>>> import numpy as np
>>> np.set_printoptions(precision=2, suppress=True, linewidth=160)
>>> W2 = np.array([[-2, 0, 2, 0], [1, 5, 3, -2]])
>>> rng = np.random.default_rng(55)
>>> feats = rng.normal(size=(24, 2)) @ W2 + np.array([-5, 5, 3, -3])
>>> feats
array([[-9.66, -9.88, -4.24,  2.95],
       [-2.94, 12.25,  6.74, -5.9 ],
       [-2.46,  5.27,  0.67, -3.11],
       [-9.17, -0.84,  2.5 , -0.66],
       [-4.72, 14.49, 10.32, -6.8 ],
       [-4.26, 13.15,  8.78, -6.26],
       [-5.14,  2.9 ,  1.46, -2.16],
       [-7.37, -2.2 , -0.39, -0.12],
       [-7.18,  5.22,  5.35, -3.09],
       [-1.28, 10.66,  3.81, -5.26],
       [-6.68,  3.36,  3.37, -2.35],
       [-3.37,  6.88,  2.87, -3.75],
       [-3.  , -0.78, -3.62, -0.69],
       [-7.22,  6.81,  6.67, -3.73],
       [-7.29,  6.22,  6.27, -3.49],
       [-9.48,  0.03,  3.51, -1.01],
       [-6.52, 10.22,  8.7 , -5.09],
       [-5.82, 13.63, 10.72, -6.45],
       [-4.37,  5.84,  3.04, -3.33],
       [-7.89, 12.18, 11.63, -5.87],
       [-8.57, -1.34,  1.5 , -0.46],
       [-8.52,  8.28,  9.14, -4.31],
       [-8.75, -2.95,  0.39,  0.18],
       [-8.14, -5.99, -2.65,  1.39]])
>>> # null space of dimension 1
>>> left, sigma, Vt = np.linalg.svd(feats)
>>> np.argmax(sigma[:-1] / (sigma[1:] + 1e-6)) + 1
np.int64(3)
>>> out = left[:, :3] @ np.diag(sigma[:3]) @ Vt[:3]
>>> round(np.abs(feats - out).max(), 2)
np.float64(0.0)
>>> np.linalg.matrix_rank(feats, rtol=0.05)
np.int64(3)
>>> out
array([[-9.66, -9.88, -4.24,  2.95],
       [-2.94, 12.25,  6.74, -5.9 ],
       [-2.46,  5.27,  0.67, -3.11],
       [-9.17, -0.84,  2.5 , -0.66],
       [-4.72, 14.49, 10.32, -6.8 ],
       [-4.26, 13.15,  8.78, -6.26],
       [-5.14,  2.9 ,  1.46, -2.16],
       [-7.37, -2.2 , -0.39, -0.12],
       [-7.18,  5.22,  5.35, -3.09],
       [-1.28, 10.66,  3.81, -5.26],
       [-6.68,  3.36,  3.37, -2.35],
       [-3.37,  6.88,  2.87, -3.75],
       [-3.  , -0.78, -3.62, -0.69],
       [-7.22,  6.81,  6.67, -3.73],
       [-7.29,  6.22,  6.27, -3.49],
       [-9.48,  0.03,  3.51, -1.01],
       [-6.52, 10.22,  8.7 , -5.09],
       [-5.82, 13.63, 10.72, -6.45],
       [-4.37,  5.84,  3.04, -3.33],
       [-7.89, 12.18, 11.63, -5.87],
       [-8.57, -1.34,  1.5 , -0.46],
       [-8.52,  8.28,  9.14, -4.31],
       [-8.75, -2.95,  0.39,  0.18],
       [-8.14, -5.99, -2.65,  1.39]])
>>> np.linalg.matrix_rank(out)
np.int64(3)
>>> round(float(np.linalg.norm(feats - out, 2)), 2), round(sigma[3], 2)
(0.0, np.float64(0.0))
>>> K = np.array([[1, 2], [0, 1]])
>>> K
array([[1, 2],
       [0, 1]])
>>> out = K[0, 0] * K[1:] - np.outer(K[1:, 0], K[0])
>>> out
array([[0, 1]])
>>> np.flatnonzero(~out.round(6).any(axis=1))
array([], dtype=int64)
>>> K[:, 0] / K[0, 0]
array([1., 0.])
>>> np.sort(np.linalg.eigvals(K))
array([1., 1.])
>>> [int(np.linalg.matrix_rank(np.linalg.matrix_power(K, p))) for p in range(1, 3)]
[2, 2]
>>> round(float(np.trace(np.linalg.pinv(feats) @ feats)), 2)
3.0
>>> np.linalg.lstsq(feats[:-1].T, feats[-1])[2]
np.int32(3)
>>> np.einsum("ii->", K)
np.int64(2)
>>> np.round(np.linalg.det(2 * K), 2), np.round(np.linalg.det(K), 2)
(np.float64(4.0), np.float64(1.0))
>>> round(float(np.linalg.eigvals(K).sum().real), 2)
2.0
>>> np.poly(K)
array([ 1., -2.,  1.])
>>> round(float(np.linalg.det(K[::-1])), 2)
-1.0
>>> mat = np.loadtxt("x.csv", delimiter=",")
>>> mat
array([[  1.03,  17.71, -45.57,   1.29],
       [ 11.22,  -0.51, -24.89,   6.92],
       [ 12.65,  -2.4 ,  12.1 ,   5.75],
       [-19.61,  34.63,   4.98,   5.91],
       [ 10.85,   7.15,  -5.99,   6.11],
       [-26.53,   2.39,  20.68,  11.22],
       [ -5.67,  14.22, -46.19,  14.4 ],
       [  5.39, -30.53,  10.92,  13.1 ],
       [ -0.02,  -3.9 ,  12.65,  -3.79],
       [ -5.07, -14.25,   2.35, -12.22],
       [ -2.32,   5.36,  31.96, -14.95],
       [-17.59,   5.25, -41.64,  -6.63],
       [ -8.36,   6.16,   9.11,  15.69],
       [ 12.84,   4.88,   4.91,  15.75],
       [-22.02,  35.77, -26.16,   3.74],
       [  6.41,   8.64,  10.24, -15.12],
       [-21.05,  -7.76,  22.5 ,  16.26],
       [ 24.8 ,   0.07,   0.05,  15.81],
       [ 11.99, -16.16,  12.13,  -3.35],
       [-20.27,  20.41, -35.83, -43.18],
       [ 35.55,  28.39,  15.99,  18.23],
       [-17.24,  -3.57, -24.71,  17.53],
       [  0.1 ,  -7.09,  -1.15,  12.28],
       [  1.14,   0.92,  14.15, -15.29]])
>>> D = np.linalg.norm(mat[:, None] - mat[None], axis=-1)
>>> D[0].round(6).argsort(kind="stable")[:4]
array([ 0,  6, 11,  1])
>>> (D + 1e9 * np.eye(24)).round(6).argmin(axis=1)
array([ 6,  4, 13, 14, 13, 16,  0, 18, 23,  8, 23,  0, 22, 17,  3, 23,  5, 13,  2, 11, 17, 22, 13, 15])
>>> Xc = mat - mat.mean(axis=0)
>>> left, sigma, Vt = np.linalg.svd(Xc, full_matrices=False)
>>> Vt[0] * np.sign(Vt[0, np.abs(Vt[0]).argmax()])
array([ 0.28, -0.33,  0.89,  0.15])
>>> np.abs(Vt[-1])
array([0.63, 0.1 , 0.11, 0.76])
>>> np.linalg.matrix_rank(Xc)
np.int64(4)
>>> sigma ** 2 / (sigma ** 2).sum()
array([0.49, 0.21, 0.16, 0.14])
>>> round((sigma ** 2).sum() ** 2 / (sigma ** 4).sum(), 2)
np.float64(3.04)
>>> sigma
array([118.45,  77.11,  67.09,  64.28])
>>> W2 = mat[[22, 19]].astype(float)
>>> for _ in range(6):
...     idx = np.linalg.norm(mat[:, None] - W2, axis=-1).argmin(axis=1)
...     W2 = np.array([mat[idx == j].mean(axis=0) for j in range(2)])
... 
>>> idx
array([1, 1, 0, 0, 0, 0, 1, 0, 0, 0, 0, 1, 0, 0, 1, 0, 0, 0, 0, 1, 0, 1, 0, 0])
>>> np.bincount(idx)
array([17,  7])
>>> out = mat + rng.integers(-2, 3, (24, 1)) @ rng.integers(-2, 3, (1, 4))
>>> out
array([[  1.03,  19.71, -43.57,   1.29],
       [ 11.22,  -2.51, -26.89,   6.92],
       [ 12.65,  -2.4 ,  12.1 ,   5.75],
       [-19.61,  32.63,   2.98,   5.91],
       [ 10.85,   5.15,  -7.99,   6.11],
       [-26.53,   3.39,  21.68,  11.22],
       [ -5.67,  13.22, -47.19,  14.4 ],
       [  5.39, -31.53,   9.92,  13.1 ],
       [ -0.02,  -3.9 ,  12.65,  -3.79],
       [ -5.07, -16.25,   0.35, -12.22],
       [ -2.32,   6.36,  32.96, -14.95],
       [-17.59,   6.25, -40.64,  -6.63],
       [ -8.36,   8.16,  11.11,  15.69],
       [ 12.84,   6.88,   6.91,  15.75],
       [-22.02,  33.77, -28.16,   3.74],
       [  6.41,   7.64,   9.24, -15.12],
       [-21.05,  -5.76,  24.5 ,  16.26],
       [ 24.8 ,   2.07,   2.05,  15.81],
       [ 11.99, -14.16,  14.13,  -3.35],
       [-20.27,  21.41, -34.83, -43.18],
       [ 35.55,  28.39,  15.99,  18.23],
       [-17.24,  -2.57, -23.71,  17.53],
       [  0.1 ,  -8.09,  -2.15,  12.28],
       [  1.14,  -1.08,  12.15, -15.29]])
>>> out - mat
array([[ 0.,  2.,  2.,  0.],
       [ 0., -2., -2.,  0.],
       [ 0.,  0.,  0.,  0.],
       [ 0., -2., -2.,  0.],
       [ 0., -2., -2.,  0.],
       [ 0.,  1.,  1.,  0.],
       [ 0., -1., -1.,  0.],
       [ 0., -1., -1.,  0.],
       [ 0.,  0.,  0.,  0.],
       [ 0., -2., -2.,  0.],
       [ 0.,  1.,  1.,  0.],
       [ 0.,  1.,  1.,  0.],
       [ 0.,  2.,  2.,  0.],
       [ 0.,  2.,  2.,  0.],
       [ 0., -2., -2.,  0.],
       [ 0., -1., -1.,  0.],
       [ 0.,  2.,  2.,  0.],
       [ 0.,  2.,  2.,  0.],
       [ 0.,  2.,  2.,  0.],
       [ 0.,  1.,  1.,  0.],
       [ 0.,  0.,  0.,  0.],
       [ 0.,  1.,  1.,  0.],
       [ 0., -1., -1.,  0.],
       [ 0., -2., -2.,  0.]])
>>> np.round(np.linalg.svd(out - mat, compute_uv=False), 2) + 0
array([10.68,  0.  ,  0.  ,  0.  ])
>>> W2 = out[[20, 1]].astype(float)
>>> for _ in range(7):
...     idx = np.linalg.norm(out[:, None] - W2, axis=-1).argmin(axis=1)
...     W2 = np.array([out[idx == j].mean(axis=0) for j in range(2)])
... 
>>> idx
array([1, 1, 0, 1, 0, 0, 1, 0, 0, 0, 0, 1, 0, 0, 1, 0, 0, 0, 0, 1, 0, 1, 0, 0])
>>> W2.round(2) + 0
array([[  3.65,  -0.95,  10.98,   4.09],
       [-11.27,  15.24, -30.25,   0.  ]])
>>> W2[1] - W2[0]
array([-14.92,  16.18, -41.23,  -4.1 ])
>>> np.bincount(idx)
array([16,  8])
>>> X = np.load("run1.npy")
>>> X
array([[ 0,  1, -1],
       [-1,  0,  1],
       [ 1, -1,  0]])
>>> np.round(np.poly(X), 2) + 0
array([1., 0., 3., 0.])
>>> round(float(np.linalg.det(X.T)), 2)
0.0
>>> np.einsum("ii->", X)
np.int64(0)
>>> round(np.linalg.det(X[::-1]), 2)
np.float64(0.0)
>>> m1 = np.tril(np.array([[3, 4, 5], [1, 2, 0], [4, 1, 2]]), -1) + np.eye(3, dtype=int)
>>> m1
array([[1, 0, 0],
       [1, 1, 0],
       [4, 1, 1]])
>>> # triangular, det is the product of the diagonal
>>> vec = np.array([0, 2, 3])
>>> y = m1 @ vec
>>> y
array([0, 2, 5])
>>> np.linalg.solve(m1, y + m1[:, 1])
array([0., 3., 3.])
>>> np.linalg.matrix_rank(m1 - m1[0, 0] * np.eye(3))
np.int64(2)
>>> m1 @ m1
array([[1, 0, 0],
       [2, 1, 0],
       [9, 2, 1]])
>>> left, sigma, Vt = np.linalg.svd(m1, full_matrices=False)
>>> np.abs(left[:, 0]).round(6).argmax()
np.int64(2)
>>> np.round(left.T @ m1 @ Vt.T, 2) + 0
array([[4.51, 0.  , 0.  ],
       [0.  , 0.78, 0.  ],
       [0.  , 0.  , 0.29]])
>>> (sigma > 1e-8).sum()
np.int64(3)
>>> sigma
array([4.51, 0.78, 0.29])
>>> np.round(left.T @ left, 2) + 0
array([[1., 0., 0.],
       [0., 1., 0.],
       [0., 0., 1.]])
>>> sigma / sigma[0]
array([1.  , 0.17, 0.06])
>>> round(np.sqrt((sigma ** 2).sum()), 2), round(np.linalg.norm(m1), 2)
(np.float64(4.58), np.float64(4.58))
>>> gram = m1.T @ m1
>>> gram
array([[18,  5,  4],
       [ 5,  2,  1],
       [ 4,  1,  1]])
>>> np.linalg.matrix_rank(gram)
np.int64(3)
>>> (m1 @ m1.T).shape
(3, 3)
>>> W0 = np.loadtxt("data.csv", delimiter=",")
>>> W0
array([[1.  , 0.  , 0.  , 0.  , 0.  ],
       [0.5 , 0.5 , 0.  , 0.  , 0.  ],
       [0.  , 0.5 , 0.5 , 0.  , 0.  ],
       [0.25, 0.25, 0.25, 0.25, 0.  ],
       [0.  , 0.  , 0.  , 0.  , 1.  ]])
>>> W = np.array([[-5, -4, 0, 1, 2, -4],
...     [2, 3, -3, -3, 1, 0],
...     [-4, 2, -2, -4, -4, 4],
...     [2, -1, -2, -4, 3, 3],
...     [2, -1, -2, -1, -3, -4]])
>>> beta = np.array([2, 2, 3, 1, 0, 0])
>>> H = np.maximum(W0 @ W + beta, 0)
>>> np.linalg.matrix_rank(H)
np.int64(5)
>>> H
array([[0.  , 0.  , 3.  , 2.  , 2.  , 0.  ],
       [0.5 , 1.5 , 1.5 , 0.  , 1.5 , 0.  ],
       [1.  , 4.5 , 0.5 , 0.  , 0.  , 2.  ],
       [0.75, 2.  , 1.25, 0.  , 0.5 , 0.75],
       [4.  , 1.  , 1.  , 0.  , 0.  , 0.  ]])
>>> (H > 0).astype(int)
array([[0, 0, 1, 1, 1, 0],
       [1, 1, 1, 0, 1, 0],
       [1, 1, 1, 0, 0, 1],
       [1, 1, 1, 0, 1, 1],
       [1, 1, 1, 0, 0, 0]])
>>> (H > 0).mean(axis=0)
array([0.8, 0.8, 1. , 0.2, 0.6, 0.4])
>>> W2 = np.array([[2, 1, 3], [2, 2, 1], [1, 2, 3], [0, 0, 0], [2, 2, 3], [1, 3, 0]])
>>> H @ W2
array([[ 7. , 10. , 15. ],
       [ 8.5,  9.5, 12. ],
       [13.5, 17. ,  9. ],
       [ 8.5, 10.5,  9.5],
       [11. ,  8. , 16. ]])
>>> W @ W2
array([[-18, -21, -13],
       [  9,   4,   3],
       [-10,   0, -28],
       [  9,  11,   8],
       [-10, -22, -10]])
